% ipython --no-banner

In [1]: import numpy as np

In [2]: np.set_printoptions(suppress=True, linewidth=200)

In [3]: J = np.load("test15.npy")

In [4]: J
Out[4]: 
array([[ 0.3, -1.1,  1.1],
       [ 1.9, -0.3, -0.1],
       [ 0.6, -0.2, -0.5],
       [-0.1,  0.8, -1. ],
       [ 0.8,  0.1,  0.1],
       [ 1.1,  0.8,  1.2],
       [-0.2,  1.5,  1.7],
       [-0.2,  0. , -1.4],
       [-0.1,  0.8,  0.6],
       [-0.1, -0.2, -1. ],
       [-0.5,  0.9, -1.7],
       [ 1.4,  0. ,  0.9],
       [ 2.1,  0.6, -0.6],
       [-1.1,  1.8, -1. ],
       [ 0.7,  1.1, -0.1],
       [-0.4,  0.3, -1.8],
       [-0.1, -1. ,  0.5],
       [-0.2,  0.3, -0.5],
       [15. ,  4. ,  0. ],
       [-0.6,  0.4,  0.4],
       [-1.3,  0.8, -2. ],
       [-0.8, -0.2, -0.1]])

In [5]: # row 18 is much longer than the rest

In [6]: D = np.linalg.norm(J[:, None] - J[None], axis=-1)

In [7]: D[:5, :5].round(3)
Out[7]: 
array([[0.   , 2.154, 1.86 , 2.86 , 1.64 ],
       [2.154, 0.   , 1.364, 2.454, 1.187],
       [1.86 , 1.364, 0.   , 1.319, 0.7  ],
       [2.86 , 2.454, 1.319, 0.   , 1.584],
       [1.64 , 1.187, 0.7  , 1.584, 0.   ]])

In [8]: D.shape
Out[8]: (22, 22)

In [9]: Xc = J - J.mean(axis=0)

In [10]: V = np.linalg.svd(Xc)[2][:1]

In [11]: out = Xc - Xc @ V.T @ V

In [12]: round(float(np.linalg.norm(out) / np.linalg.norm(Xc)), 3)
Out[12]: 0.352

In [13]: np.linalg.norm(out, axis=1).round(6).argmax()
Out[13]: np.int64(6)

In [14]: np.round(np.cov(Xc @ V.T, rowvar=False), 3)
Out[14]: np.float64(11.366)

In [15]: F = np.load("data.npy")

In [16]: F
Out[16]: 
array([[0, 0, 0, 0, 0, 0],
       [0, 0, 0, 0, 0, 1],
       [0, 0, 0, 0, 1, 1],
       [0, 0, 0, 0, 0, 0],
       [0, 0, 1, 0, 0, 1],
       [0, 1, 1, 0, 1, 0]])

In [17]: # symmetric, so the eigenvalues are real

In [18]: evals, V = np.linalg.eigvalsh(F)
Traceback (most recent call last):
  Cell In[18], line 1
    evals, V = np.linalg.eigvalsh(F)
ValueError: too many values to unpack (expected 2)


In [19]: evals, V = np.linalg.eigh(F)

In [20]: np.round(np.linalg.eigvalsh(F + -2 * np.eye(6)), 3)
Out[20]: array([-3.481, -3.   , -2.   , -2.   , -1.689,  0.17 ])

In [21]: np.unique(evals.round(6) + 0, return_counts=True)[1]
Out[21]: array([1, 1, 2, 1, 1])

In [22]: np.abs(V[:, -1]).round(6).argmax()
Out[22]: np.int64(5)

In [23]: np.round(V.T @ F @ V, 3) + 0
Out[23]: 
array([[-1.481,  0.   ,  0.   ,  0.   ,  0.   ,  0.   ],
       [ 0.   , -1.   ,  0.   ,  0.   ,  0.   ,  0.   ],
       [ 0.   ,  0.   ,  0.   ,  0.   ,  0.   ,  0.   ],
       [ 0.   ,  0.   ,  0.   ,  0.   ,  0.   ,  0.   ],
       [ 0.   ,  0.   ,  0.   ,  0.   ,  0.311,  0.   ],
       [ 0.   ,  0.   ,  0.   ,  0.   ,  0.   ,  2.17 ]])

In [24]: np.round(V @ np.diag(evals) @ V.T, 3) + 0
Out[24]: 
array([[0., 0., 0., 0., 0., 0.],
       [0., 0., 0., 0., 0., 1.],
       [0., 0., 0., 0., 1., 1.],
       [0., 0., 0., 0., 0., 0.],
       [0., 0., 1., 0., 0., 1.],
       [0., 1., 1., 0., 1., 0.]])

In [25]: (evals > 1e-8).sum(), (evals < -1e-8).sum()
Out[25]: (np.int64(2), np.int64(2))

In [26]: evals, V = np.linalg.eigh(F)

In [27]: vec = np.array([1, 2, 1, 6, 1, -2])

In [28]: vec @ F @ vec
Out[28]: np.int64(-14)

In [29]: np.round(np.linalg.eigvalsh(F[1:, 1:]), 3) + 0
Out[29]: array([-1.481, -1.   ,  0.   ,  0.311,  2.17 ])

In [30]: left, s, VT = np.linalg.svd(F)

In [31]: V = VT[:(s > 1e-8).sum()]

In [32]: rng = np.random.default_rng(677196)

In [33]: vec = F[1] + 3 * F[0] + rng.integers(2) * np.eye(6)[0]

In [34]: vec
Out[34]: array([1., 0., 0., 0., 0., 1.])

In [35]: round(np.linalg.norm(vec - V.T @ V @ vec), 3)
Out[35]: np.float64(1.0)

In [36]: out = np.array([[2, 2], [3, -1], [-3, 0], [2, -2], [2, 3], [2, -2]])

In [37]: F @ out
Out[37]: 
array([[ 0,  0],
       [ 2, -2],
       [ 4,  1],
       [ 0,  0],
       [-1, -2],
       [ 2,  2]])

In [38]: np.linalg.matrix_rank(F @ out)
Out[38]: np.int64(2)

In [39]: F.sum(axis=0)
Out[39]: array([0, 1, 2, 0, 2, 3])

In [40]: np.argwhere(np.triu(F))
Out[40]: 
array([[1, 5],
       [2, 4],
       [2, 5],
       [4, 5]])

In [41]: low = np.diag(F.sum(axis=1)) - F

In [42]: low @ np.ones(6)
Out[42]: array([0., 0., 0., 0., 0., 0.])

In [43]: np.linalg.matrix_rank(low)
Out[43]: np.int64(3)

In [44]: arr = np.array([[0.2, 0.4, 0.3, 1.4, -0.2],
    ...:     [0.6, -0.1, 0.4, 1.0, 0.9],
    ...:     [-0.5, 0.5, 0.6, 0.9, 0.1],
    ...:     [-0.1, 0.4, 1.3, 1.1, 0.4],
    ...:     [-0.9, 1.4, -0.4, -0.7, -0.2],
    ...:     [1.6, -0.6, -0.3, -0.3, 0.5],
    ...:     [0.2, -0.1, 0.4, 0.2, 1.2],
    ...:     [1.3, 0.6, -0.7, 0.4, 0.1],
    ...:     [-0.9, -0.2, -0.7, 1.0, 0.8],
    ...:     [0.1, 3.0, 0.7, 1.4, 0.4],
    ...:     [0.9, 0.3, 0.8, -0.5, 1.2],
    ...:     [0.6, 0.6, 0.4, 1.0, 0.4],
    ...:     [0.4, 0.7, 0.7, 2.6, 0.8],
    ...:     [-0.4, -0.2, 0.4, -0.4, -0.2],
    ...:     [0.0, 1.4, -1.5, 0.7, -0.6],
    ...:     [0.4, -1.3, -1.0, 0.3, -0.1]])

In [45]: arr[:, 3] = 3 * arr[:, 4] + 0.05 * rng.normal(size=16)

In [46]: arr.round(3)
Out[46]: 
array([[ 0.2  ,  0.4  ,  0.3  , -0.629, -0.2  ],
       [ 0.6  , -0.1  ,  0.4  ,  2.718,  0.9  ],
       [-0.5  ,  0.5  ,  0.6  ,  0.321,  0.1  ],
       [-0.1  ,  0.4  ,  1.3  ,  1.225,  0.4  ],
       [-0.9  ,  1.4  , -0.4  , -0.645, -0.2  ],
       [ 1.6  , -0.6  , -0.3  ,  1.51 ,  0.5  ],
       [ 0.2  , -0.1  ,  0.4  ,  3.629,  1.2  ],
       [ 1.3  ,  0.6  , -0.7  ,  0.254,  0.1  ],
       [-0.9  , -0.2  , -0.7  ,  2.283,  0.8  ],
       [ 0.1  ,  3.   ,  0.7  ,  1.237,  0.4  ],
       [ 0.9  ,  0.3  ,  0.8  ,  3.614,  1.2  ],
       [ 0.6  ,  0.6  ,  0.4  ,  1.194,  0.4  ],
       [ 0.4  ,  0.7  ,  0.7  ,  2.308,  0.8  ],
       [-0.4  , -0.2  ,  0.4  , -0.565, -0.2  ],
       [ 0.   ,  1.4  , -1.5  , -1.822, -0.6  ],
       [ 0.4  , -1.3  , -1.   , -0.287, -0.1  ]])

In [47]: out = arr + rng.integers(-2, 3, (16, 4)) @ rng.integers(-2, 3, (4, 5))

In [48]: out.round(3)
Out[48]: 
array([[  2.2  ,   2.4  ,   2.3  ,   7.371,  -4.2  ],
       [  0.6  ,   1.9  ,   0.4  ,  -3.282,   4.9  ],
       [  1.5  ,  -2.5  ,  -9.4  ,   2.321,  -4.9  ],
       [ -3.1  ,  -7.6  ,  -2.7  ,   6.225,  -1.6  ],
       [  0.1  ,   3.4  ,   1.6  ,   1.355,  -1.2  ],
       [  1.6  ,   2.4  ,   1.7  ,  -5.49 ,   4.5  ],
       [  4.2  ,   1.9  ,  -5.6  ,   6.629,  -3.8  ],
       [ -1.7  ,  -5.4  ,  -2.7  ,   1.254,   0.1  ],
       [  1.1  ,   1.8  ,   1.3  ,  10.283,  -3.2  ],
       [ -2.9  ,  -1.   ,   0.7  ,   1.237,   3.4  ],
       [  0.9  ,  -3.7  ,  -7.2  ,   1.614,  -0.8  ],
       [ -2.4  ,  -4.4  ,   1.4  ,   5.194,   0.4  ],
       [  4.4  ,   3.7  ,  -0.3  ,  10.308,  -6.2  ],
       [ -0.4  ,  -4.2  ,  -1.6  ,   9.435,  -6.2  ],
       [  0.   ,  -3.6  ,  -7.5  ,   4.178,  -5.6  ],
       [  2.4  ,  -2.3  , -12.   ,  -8.287,  -1.1  ]])

In [49]: np.round(out - arr, 3)
Out[49]: 
array([[  2.,   2.,   2.,   8.,  -4.],
       [  0.,   2.,   0.,  -6.,   4.],
       [  2.,  -3., -10.,   2.,  -5.],
       [ -3.,  -8.,  -4.,   5.,  -2.],
       [  1.,   2.,   2.,   2.,  -1.],
       [  0.,   3.,   2.,  -7.,   4.],
       [  4.,   2.,  -6.,   3.,  -5.],
       [ -3.,  -6.,  -2.,   1.,   0.],
       [  2.,   2.,   2.,   8.,  -4.],
       [ -3.,  -4.,   0.,   0.,   3.],
       [  0.,  -4.,  -8.,  -2.,  -2.],
       [ -3.,  -5.,   1.,   4.,   0.],
       [  4.,   3.,  -1.,   8.,  -7.],
       [  0.,  -4.,  -2.,  10.,  -6.],
       [  0.,  -5.,  -6.,   6.,  -5.],
       [  2.,  -1., -11.,  -8.,  -1.]])

In [50]: np.abs(out - arr).sum(axis=1)
Out[50]: array([18., 12., 22., 22.,  8., 16., 20., 12., 18., 10., 16., 13., 23., 22., 22., 23.])

In [51]: np.round(np.linalg.svd(out - arr, compute_uv=False), 3) + 0
Out[51]: array([27.871, 21.742, 16.129,  1.829,  0.   ])

In [52]: [round(float(x), 3) for x in np.linalg.svd(arr, compute_uv=False)[:3]]
Out[52]: [8.103, 4.154, 2.777]

In [53]: np.round(np.abs(np.linalg.svd(arr)[2][-1]), 3)
Out[53]: array([0.006, 0.002, 0.012, 0.32 , 0.947])

In [54]: np.linalg.matrix_rank(arr, rtol=0.1)
Out[54]: np.int64(4)

In [55]: np.round(np.linalg.norm(arr, 2) / np.linalg.norm(arr), 3)
Out[55]: np.float64(0.828)

In [56]: gram = np.cov(arr, rowvar=False)

In [57]: np.argsort(-arr.std(axis=0).round(6), kind="stable")
Out[57]: array([3, 1, 2, 0, 4])

In [58]: round(float(np.corrcoef(arr[:, 0], arr[:, 1])[0, 1]), 3)
Out[58]: -0.221

In [59]: np.argwhere(np.triu(np.abs(np.corrcoef(arr.T)) > 0.8, 1))
Out[59]: array([[3, 4]])

In [60]: np.round(np.corrcoef(arr.T), 3)
Out[60]: 
array([[ 1.   , -0.221, -0.001,  0.28 ,  0.274],
       [-0.221,  1.   ,  0.162, -0.181, -0.181],
       [-0.001,  0.162,  1.   ,  0.508,  0.497],
       [ 0.28 , -0.181,  0.508,  1.   ,  1.   ],
       [ 0.274, -0.181,  0.497,  1.   ,  1.   ]])

In [61]: gram.shape
Out[61]: (5, 5)

In [62]: np.round(np.median(arr, axis=0), 3)
Out[62]: array([0.2  , 0.4  , 0.4  , 1.209, 0.4  ])

In [63]: vec = np.array([-2, -1, -1, 1, 2])

In [64]: y = arr @ vec

In [65]: c, lr = np.zeros(5), 1 / np.linalg.norm(arr, 2) ** 2

In [66]: for i in range(300):
    ...:     c -= lr * arr.T @ (arr @ c - y)
    ...:     if i % 50 == 0: print(i, round(np.linalg.norm(arr @ c - y), 3))
    ...: 
0 6.346
50 0.107
100 0.074
150 0.074
200 0.073
250 0.073

In [67]: c.round(3)
Out[67]: array([-2.009, -0.997, -1.018,  1.492,  0.543])

In [68]: vec = np.array([3, 2, 5, 3, 1])

In [69]: y = arr @ vec

In [70]: np.round(np.linalg.pinv(arr) @ arr, 3) + 0
Out[70]: 
array([[1., 0., 0., 0., 0.],
       [0., 1., 0., 0., 0.],
       [0., 0., 1., 0., 0.],
       [0., 0., 0., 1., 0.],
       [0., 0., 0., 0., 1.]])

In [71]: y = y + 0.02 * rng.normal(size=16)

In [72]: y.round(3)
Out[72]: array([  0.825,  12.612,   3.566,  11.056,  -4.04 ,   7.147,  14.472,   2.469,   1.045,  13.892,  19.36 ,   8.95 ,  13.846,  -1.468, -10.8  ,  -7.337])

In [73]: c, *_ = np.linalg.lstsq(arr, y)

In [74]: c.round()
Out[74]: array([3., 2., 5., 3., 2.])

In [75]: round(np.linalg.norm(y - arr @ c), 3)
Out[75]: np.float64(0.071)

In [76]: X = np.array([[0, 7, 0, 0, 0, 0],
    ...:     [0, 0, 0, -6, 0, 0],
    ...:     [0, 0, 6, 0, 0, 0],
    ...:     [7, 0, 0, 0, 0, 0],
    ...:     [0, 0, 0, 0, 0, 1],
    ...:     [0, 0, 0, 0, 6, 0]])

In [77]: f, v = X[5], X[1]

In [78]: f @ v
Out[78]: np.int64(0)

In [79]: p = (f @ v) / (f @ f) * f

In [80]: (v - p) @ f
Out[80]: np.float64(0.0)

In [81]: v - p
Out[81]: array([ 0.,  0.,  0., -6.,  0.,  0.])

In [82]: p
Out[82]: array([0., 0., 0., 0., 0., 0.])

In [83]: np.outer(f, v)
Out[83]: 
array([[  0,   0,   0,   0,   0,   0],
       [  0,   0,   0,   0,   0,   0],
       [  0,   0,   0,   0,   0,   0],
       [  0,   0,   0,   0,   0,   0],
       [  0,   0,   0, -36,   0,   0],
       [  0,   0,   0,   0,   0,   0]])
